% python3 -q
>>> import numpy as np
>>> from numpy import linalg as LA
>>> np.set_printoptions(precision=3, suppress=True, linewidth=160, legacy="1.25")
>>> W0 = np.array([[0.1, 1.4, -1.0, -1.7, 0.0, 0.2],
...     [-1.2, -1.4, 0.3, -0.4, -0.5, -0.7],
...     [1.1, -2.2, -0.9, -0.6, -0.5, -0.2],
...     [-0.1, 1.0, 0.5, 0.2, -1.5, 0.1],
...     [-0.3, 0.1, 1.9, -1.1, -0.6, 0.3]])
>>> W0
array([[ 0.1,  1.4, -1. , -1.7,  0. ,  0.2],
       [-1.2, -1.4,  0.3, -0.4, -0.5, -0.7],
       [ 1.1, -2.2, -0.9, -0.6, -0.5, -0.2],
       [-0.1,  1. ,  0.5,  0.2, -1.5,  0.1],
       [-0.3,  0.1,  1.9, -1.1, -0.6,  0.3]])
>>> A2 = np.array([[0, -1, -1],
...     [2, -2, -2],
...     [-1, -1, 1],
...     [-2, 0, -1],
...     [1, 0, -2],
...     [0, -2, 1]])
>>> LA.matrix_rank(np.vstack([W0, A2.T]))
6
>>> LA.matrix_rank(W0 @ A2)
3
>>> np.einsum("ij,ij->i", W0, W0)
array([5.9 , 4.39, 7.51, 3.56, 5.37])
>>> th = np.radians(135)
>>> R = np.eye(6)
>>> R[2, 2] = R[5, 5] = np.cos(th)
>>> R[2, 5], R[5, 2] = -np.sin(th), np.sin(th)
>>> R
array([[ 1.   ,  0.   ,  0.   ,  0.   ,  0.   ,  0.   ],
       [ 0.   ,  1.   ,  0.   ,  0.   ,  0.   ,  0.   ],
       [ 0.   ,  0.   , -0.707,  0.   ,  0.   , -0.707],
       [ 0.   ,  0.   ,  0.   ,  1.   ,  0.   ,  0.   ],
       [ 0.   ,  0.   ,  0.   ,  0.   ,  1.   ,  0.   ],
       [ 0.   ,  0.   ,  0.707,  0.   ,  0.   , -0.707]])
>>> A2 = W0 @ R.T
>>> np.round(LA.det(R), 3), round(float(np.trace(R)), 3)
(1.0, 2.586)
>>> np.allclose(LA.norm(W0, axis=1), LA.norm(A2, axis=1))
True
>>> A2
array([[ 0.1  ,  1.4  ,  0.566, -1.7  ,  0.   , -0.849],
       [-1.2  , -1.4  ,  0.283, -0.4  , -0.5  ,  0.707],
       [ 1.1  , -2.2  ,  0.778, -0.6  , -0.5  , -0.495],
       [-0.1  ,  1.   , -0.424,  0.2  , -1.5  ,  0.283],
       [-0.3  ,  0.1  , -1.556, -1.1  , -0.6  ,  1.131]])
>>> rng = np.random.default_rng(68780)
>>> A2 = W0 + rng.integers(-2, 3, (5, 3)) @ rng.integers(-2, 3, (3, 6))
>>> A2
array([[-4.9,  4.4,  0. , -4.7,  1. , -0.8],
       [-5.2, -2.4,  1.3, -2.4,  3.5, -6.7],
       [-2.9, -1.2, -3.9,  0.4,  5.5, -1.2],
       [ 1.9,  0. ,  7.5, -4.8, -9.5, -2.9],
       [-3.3,  1.1,  2.9, -3.1,  0.4, -1.7]])
>>> np.abs(A2 - W0).sum(axis=1)
array([14., 18., 16., 26., 10.])
>>> np.round(LA.svd(A2 - W0, compute_uv=False), 3) + 0
array([14.367, 11.212,  4.887,  0.   ,  0.   ])
>>> A2 - W0
array([[-5.,  3.,  1., -3.,  1., -1.],
       [-4., -1.,  1., -2.,  4., -6.],
       [-4.,  1., -3.,  1.,  6., -1.],
       [ 2., -1.,  7., -5., -8., -3.],
       [-3.,  1.,  1., -2.,  1., -2.]])
>>> u = np.array([1, -5])
>>> np.convolve(A2[4], u)
array([ -3.3,  17.6,  -2.6, -17.6,  15.9,  -3.7,   8.5])
